$ ipython --no-banner

In [1]: import numpy as np

In [2]: np.set_printoptions(precision=2, suppress=True, linewidth=200, legacy="1.25")

In [3]: X = np.load("mat.npy")

In [4]: print(X)
[[0 0 1 2]
 [0 0 1 3]
 [0 0 0 3]
 [0 0 0 0]]

In [5]: print(np.prod(np.diag(X)), round(float(np.linalg.det(X)), 2))
0 0.0

In [6]: print(X @ X)
[[0 0 0 3]
 [0 0 0 3]
 [0 0 0 0]
 [0 0 0 0]]

In [7]: print(np.linalg.matrix_power(X - np.diag(np.diag(X)), 4))
[[0 0 0 0]
 [0 0 0 0]
 [0 0 0 0]
 [0 0 0 0]]

In [8]: print(np.sort(np.linalg.eigvals(X)))
[0. 0. 0. 0.]

In [9]: print(np.linalg.matrix_rank(X - X[0, 0] * np.eye(4)))
2

In [10]: rng = np.random.default_rng(44)

In [11]: lab = rng.permutation(4)

In [12]: print(lab)
[1 0 2 3]

In [13]: M2 = X[lab][:, lab]

In [14]: print(np.allclose(M2, X))
False

In [15]: print(np.diag(M2))
[0 0 0 0]

In [16]: print(M2)
[[0 0 1 3]
 [0 0 1 2]
 [0 0 0 3]
 [0 0 0 0]]

In [17]: Uu, s, vt = np.linalg.svd(X)

In [18]: vecs = vt[:(s > 1e-8).sum()]

In [19]: x0 = X[1] + 4 * X[3] + rng.integers(2) * np.eye(4)[3]

In [20]: print(x0)
[0. 0. 1. 4.]

In [21]: print(np.allclose(vecs.T @ vecs @ x0, x0))
True

In [22]: print(np.linalg.matrix_rank(np.vstack([X, x0])))
2

In [23]: u = np.array([0, -3])

In [24]: print(np.array([np.convolve(row, u, "same") for row in X]))
[[ 0  0  0 -3]
 [ 0  0  0 -3]
 [ 0  0  0  0]
 [ 0  0  0  0]]

In [25]: print(np.cross(X[1, :3], X[2, :3]))
[0 0 0]

In [26]: print(np.correlate(X[1], X[2], "full"))
[0 0 3 9 0 0 0]

In [27]: r = np.linalg.matrix_rank(X)

In [28]: print(r)
2

In [29]: N = np.linalg.svd(X)[2][r:].T

In [30]: print(np.linalg.matrix_rank(X.T @ X), np.linalg.matrix_rank(X @ X.T))
2 2

In [31]: print(N.shape)
(4, 2)

In [32]: Q, _ = np.linalg.qr(np.array([[-0.2, 0.3, -1.1, -0.3, -0.4],
    ...:     [0.0, 0.6, 0.4, 1.1, 0.8],
    ...:     [0.8, -0.3, -1.3, 0.4, 0.6],
    ...:     [1.6, -0.2, -0.5, 0.0, 0.2],
    ...:     [-0.7, 0.3, 1.0, 1.0, 0.8]]))

In [33]: feats = -3 * Q

In [34]: print(feats)
[[ 0.31  1.1   2.37  0.8  -1.2 ]
 [-0.    2.58 -0.31 -0.57  1.38]
 [-1.24 -0.53  1.36 -2.28  0.35]
 [-2.49  0.67 -0.78  0.55 -1.21]
 [ 1.09  0.62 -0.91 -1.59 -2.02]]

In [35]: u, v = feats[2], feats[3]

In [36]: print(u @ u)
9.0

In [37]: p = (u @ v) / (u @ u) * u

In [38]: print((v - p) @ u)
0.0

In [39]: print(v - p)
[-2.49  0.67 -0.78  0.55 -1.21]

In [40]: print(p)
[-0. -0.  0. -0.  0.]

In [41]: x0 = np.array([3, 3, -3, 0, 5])

In [42]: target = feats @ x0

In [43]: c, lr = np.zeros(5), 1 / np.linalg.norm(feats, 2) ** 2

In [44]: for i in range(4):
    ...:     c -= lr * feats.T @ (feats @ c - target)
    ...:     if i % 1 == 0: print(i, round(np.linalg.norm(feats @ c - target), 2))
    ...: 
0 0.0
1 0.0
2 0.0
3 0.0

In [45]: print(np.round(np.linalg.cond(feats), 2))
1.0

In [46]: print(c.round(2) + 0)
[ 3.  3. -3.  0.  5.]

In [47]: def softmax(z):
    ...:     e = np.exp(z - z.max(axis=-1, keepdims=True))
    ...:     return e / e.sum(axis=-1, keepdims=True)
    ...: 

In [48]: print(softmax(feats).sum(axis=1))
[1. 1. 1. 1. 1.]

In [49]: print(softmax(feats[1] + -2))
[0.05 0.68 0.04 0.03 0.2 ]

In [50]: print(np.round(softmax(10 * feats[1]), 2) + 0)
[0. 1. 0. 0. 0.]

In [51]: scores = feats @ feats.T / np.sqrt(5)

In [52]: print(softmax(scores))
[[0.93 0.02 0.02 0.02 0.02]
 [0.02 0.93 0.02 0.02 0.02]
 [0.02 0.02 0.93 0.02 0.02]
 [0.02 0.02 0.02 0.93 0.02]
 [0.02 0.02 0.02 0.02 0.93]]

In [53]: print(softmax(scores).round(6).argmax(axis=1))
[0 1 2 3 4]

In [54]: print(softmax(scores)[1] @ feats)
[-0.04  2.44 -0.26 -0.57  1.22]

In [55]: E = np.tril(np.array([[0, 2, -1, -2, -1, -1, -2, -2],
    ...:     [1, -2, -2, -2, 0, 0, 1, -2],
    ...:     [0, 1, -2, -1, -2, 0, -2, -2],
    ...:     [-1, -1, -2, 2, 1, 1, 0, 1],
    ...:     [-2, 2, -2, 0, -2, -1, 1, -2],
    ...:     [-1, -1, -2, -1, 0, -2, 1, 0],
    ...:     [-2, 0, 0, -2, 2, 2, -1, 0],
    ...:     [1, 2, 2, -1, -2, 2, -1, 1]]), -1) + np.eye(8, dtype=int)

In [56]: print(E)
[[ 1  0  0  0  0  0  0  0]
 [ 1  1  0  0  0  0  0  0]
 [ 0  1  1  0  0  0  0  0]
 [-1 -1 -2  1  0  0  0  0]
 [-2  2 -2  0  1  0  0  0]
 [-1 -1 -2 -1  0  1  0  0]
 [-2  0  0 -2  2  2  1  0]
 [ 1  2  2 -1 -2  2 -1  1]]

In [57]: u, v = E[3], E[4]

In [58]: print(u @ v)
4

In [59]: p = (u @ v) / (u @ u) * u

In [60]: print(round((v - p) @ u, 2))
0.0

In [61]: print(p)
[-0.57 -0.57 -1.14  0.57  0.    0.    0.    0.  ]

In [62]: x0 = np.array([8, 8, 3, 5, 1, 5, 3, 2])

In [63]: target = E @ x0

In [64]: c, lr = np.zeros(8), 1 / np.linalg.norm(E, 2) ** 2

In [65]: for i in range(40):
    ...:     c -= lr * E.T @ (E @ c - target)
    ...:     if i % 10 == 0: print(i, round(np.linalg.norm(E @ c - target), 2))
    ...: 
0 13.92
10 6.32
20 5.01
30 4.16

In [66]: print(round(np.linalg.cond(E), 2))
150.75

In [67]: print(c)
[6.74 7.68 3.32 1.68 0.28 2.06 0.12 1.18]

In [68]: x0 = np.array([2, 2, 2, 0, 1, 2, 0, 0])

In [69]: target = E @ x0

In [70]: print(target)
[ 2  4  4 -8 -3 -6  2 12]

In [71]: print(np.round(np.linalg.solve(E, E[:, 5]), 2) + 0)
[0. 0. 0. 0. 0. 1. 0. 0.]

In [72]: print(np.linalg.solve(E.T, E[0]))
[1. 0. 0. 0. 0. 0. 0. 0.]

In [73]: J = np.load("sample11.npy")

In [74]: print(J)
[[ 1  1  1  1 -1 -1 -1 -1]
 [ 1 -1  1 -1 -1  1 -1  1]]

In [75]: M2 = J[0, 0] * J[1:] - np.outer(J[1:, 0], J[0])

In [76]: print(M2)
[[ 0 -2  0 -2  0  2  0  2]]

In [77]: print(np.linalg.matrix_rank(M2), np.linalg.matrix_rank(J))
1 2

In [78]: x0 = np.array([-1, -3, 1, 0, 3, 1, 2, 1])

In [79]: h = np.maximum(J @ x0, 0)

In [80]: print(np.maximum(J @ x0, 0) - np.maximum(-J @ x0, 0))
[-10   0]

In [81]: print(J.T @ h)
[0 0 0 0 0 0 0 0]

In [82]: print(np.maximum(J @ (3 * x0), 0))
[0 0]

In [83]: M = rng.normal(size=(28, 7))

In [84]: M = 20 * M / np.linalg.norm(M, axis=1, keepdims=True)

In [85]: print(M)
[[ 11.52   8.36   5.87  -3.84 -10.33   3.81  -5.19]
 [ 10.46   2.67  -9.42   3.38   8.97   2.24  -9.89]
 [  3.12   4.24   9.79   8.57 -10.79  -5.91   7.19]
 [-13.27   6.08  -6.56  -3.3   11.28  -0.5   -2.36]
 [  2.27  -0.76  -5.05   2.02  17.24   7.42   3.53]
 [  2.29   7.11   5.57  -7.64   4.52   0.47  15.3 ]
 [ -1.9   11.27 -10.4    2.82  -6.4   -7.9    7.07]
 [ -7.49  -1.05  -5.35   3.02   2.12 -16.49   5.34]
 [ -3.18  10.47   4.61   4.99 -12.27   9.14   0.35]
 [ -9.57   2.45   9.56 -11.36   7.87  -2.17  -3.91]
 [ -3.9   -7.87   2.2    2.67  10.42  13.92  -2.93]
 [  9.55  -9.91   5.72  -9.35  -4.71   5.42  -6.24]
 [  3.35  -9.48  -4.57   3.61   9.97  -7.51  10.45]
 [  2.11  17.38  -2.23  -3.78   2.56  -8.17   1.04]
 [ -0.34   8.32   2.19  -7.77  -8.13  -5.93 -12.82]
 [-11.02  10.95  -4.25   6.69  -3.79  -2.05  -8.79]
 [  7.59  -2.29  10.01  -4.13   7.74   8.95  -8.93]
 [  4.07  -8.94 -10.04   1.11   7.17  11.89  -2.95]
 [  5.06   2.88  -0.04  -4.8    0.21  17.9   -4.75]
 [ -1.    -5.23   8.03  10.55   7.83  11.59  -0.47]
 [ 10.29  -5.11   9.54   9.14  -3.89   5.78  -6.71]
 [ -9.1   -9.04  -7.19  -7.44  -0.8   11.17  -1.74]
 [-11.99   9.21  -3.67   1.02   5.24   5.8   -9.79]
 [ -4.37  14.98  -6.5   -4.28   4.69   6.59  -5.54]
 [  3.05  -0.15  -7.49   3.54  -5.01  17.16   1.53]
 [ -2.29   6.39  11.1   11.49   2.22   8.1    5.3 ]
 [  0.46  -8.93   0.07 -15.12  -5.25   7.93   0.99]
 [ -0.33  -5.52  -5.41  -4.35  -8.77 -14.27   6.38]]

In [86]: cen = M - M.mean(axis=0)

In [87]: vecs = np.linalg.svd(cen)[2][:1]

In [88]: M2 = cen - cen @ vecs.T @ vecs

In [89]: print(round(np.linalg.norm(M2) / np.linalg.norm(cen), 2))
0.86

In [90]: blk = np.stack([M, 4 * M, M[::-1]])

In [91]: print(np.linalg.matrix_rank(blk.reshape(3, -1)))
2

In [92]: cen = M - M.mean(axis=0)

In [93]: Uu, s, vt = np.linalg.svd(cen, full_matrices=False)

In [94]: print(np.round(cen.mean(axis=0), 2) + 0)
[0. 0. 0. 0. 0. 0. 0.]

In [95]: print(s)
[53.82 45.05 42.21 37.69 31.78 29.73 27.78]

In [96]: P = M @ np.linalg.solve(M.T @ M, M.T)

In [97]: print(np.round(np.linalg.eigvalsh(P), 2) + 0)
[0. 0. 0. 0. 0. 0. 0. 0. 0. 0. 0. 0. 0. 0. 0. 0. 0. 0. 0. 0. 0. 1. 1. 1. 1. 1. 1. 1.]

In [98]: print(P @ M[:, 4])
[-10.33   8.97 -10.79  11.28  17.24   4.52  -6.4    2.12 -12.27   7.87  10.42  -4.71   9.97   2.56  -8.13  -3.79   7.74   7.17   0.21   7.83  -3.89  -0.8    5.24   4.69  -5.01   2.22  -5.25  -8.77]

In [99]: print(np.allclose(P @ P, P))
True

In [100]: print(np.diag(P))
[0.23 0.38 0.21 0.2  0.24 0.45 0.23 0.17 0.26 0.36 0.17 0.21 0.22 0.27 0.25 0.26 0.23 0.21 0.19 0.22 0.24 0.29 0.22 0.22 0.3  0.29 0.29 0.18]

In [101]: A = np.load("x.npy")

In [102]: print(A)
[[  4.79 -14.21   0.64  -0.22   8.87   1.54  -9.68]
 [-11.61   6.96   4.51   6.41   5.34  -1.25  11.2 ]
 [  5.74  -6.15  -9.64   0.85  11.93  -8.61   4.38]
 [ 11.14   8.25   4.2    6.65   1.48  -9.88   6.79]
 [  4.29 -14.72   6.32  -4.31   9.94   2.59  -1.01]
 [ -0.54  -3.28  -2.   -15.35   3.75  11.42  -2.17]
 [  2.69   5.92 -10.18   2.14 -15.33  -3.77  -0.37]
 [ 11.71   5.37  -4.25   1.51 -10.84  -6.66   7.21]
 [  0.38   9.19   3.06   0.64   7.94  13.5    7.76]
 [ 15.32   6.81  -5.89   4.     0.61   2.41   7.88]
 [ -8.67  -2.92  -2.65  11.27  10.29  -7.26  -4.88]
 [ -4.16   8.22  -3.38  -3.02  -7.18   5.69  14.52]
 [ -0.18  -7.93   9.85 -12.58   3.56   7.31   3.97]
 [  2.12   7.71  11.3    0.61  14.06   1.02   3.05]
 [ -3.57  -1.84  12.73 -12.86   2.32  -0.78   7.09]
 [  4.34   4.67  14.3    6.3   -5.28  -3.03   8.84]
 [ -0.27   3.26 -13.47   8.13  -8.59  -3.76  -7.34]
 [ -7.08   6.9  -10.18  -0.74  -4.93 -11.55  -6.35]
 [ -7.74  -1.19 -16.5   -1.51  -7.57   2.3    1.27]
 [  2.61  -5.25   3.08  -7.35 -11.93  -9.37   8.49]
 [ -0.41  15.47   7.54  -9.64   1.57   2.7    1.  ]
 [  5.21  -2.66 -10.69   2.85  -8.89   4.77 -11.89]
 [  1.61  -8.77   0.31  -9.85   3.02  14.46  -2.25]
 [  6.54 -10.94   4.22 -12.18  -6.39  -5.37   1.38]
 [  2.67  -1.51  -7.42  -3.58   0.17 -14.97  -9.94]]

In [103]: theta = np.radians(15)

In [104]: R = np.eye(7)

In [105]: R[3, 3] = R[5, 5] = np.cos(theta)

In [106]: R[3, 5], R[5, 3] = -np.sin(theta), np.sin(theta)

In [107]: print(R)
[[ 1.    0.    0.    0.    0.    0.    0.  ]
 [ 0.    1.    0.    0.    0.    0.    0.  ]
 [ 0.    0.    1.    0.    0.    0.    0.  ]
 [ 0.    0.    0.    0.97  0.   -0.26  0.  ]
 [ 0.    0.    0.    0.    1.    0.    0.  ]
 [ 0.    0.    0.    0.26  0.    0.97  0.  ]
 [ 0.    0.    0.    0.    0.    0.    1.  ]]

In [108]: M2 = A @ R.T

In [109]: print(np.abs(M2 - A).max(axis=0))
[0.   0.   0.   4.   0.   4.36 0.  ]

In [110]: print(np.linalg.svd(A, compute_uv=False), np.linalg.svd(M2, compute_uv=False))
[54.18 46.8  39.46 36.49 30.22 23.38 22.94] [54.18 46.8  39.46 36.49 30.22 23.38 22.94]

In [111]: print(np.allclose(A @ A.T, M2 @ M2.T))
True
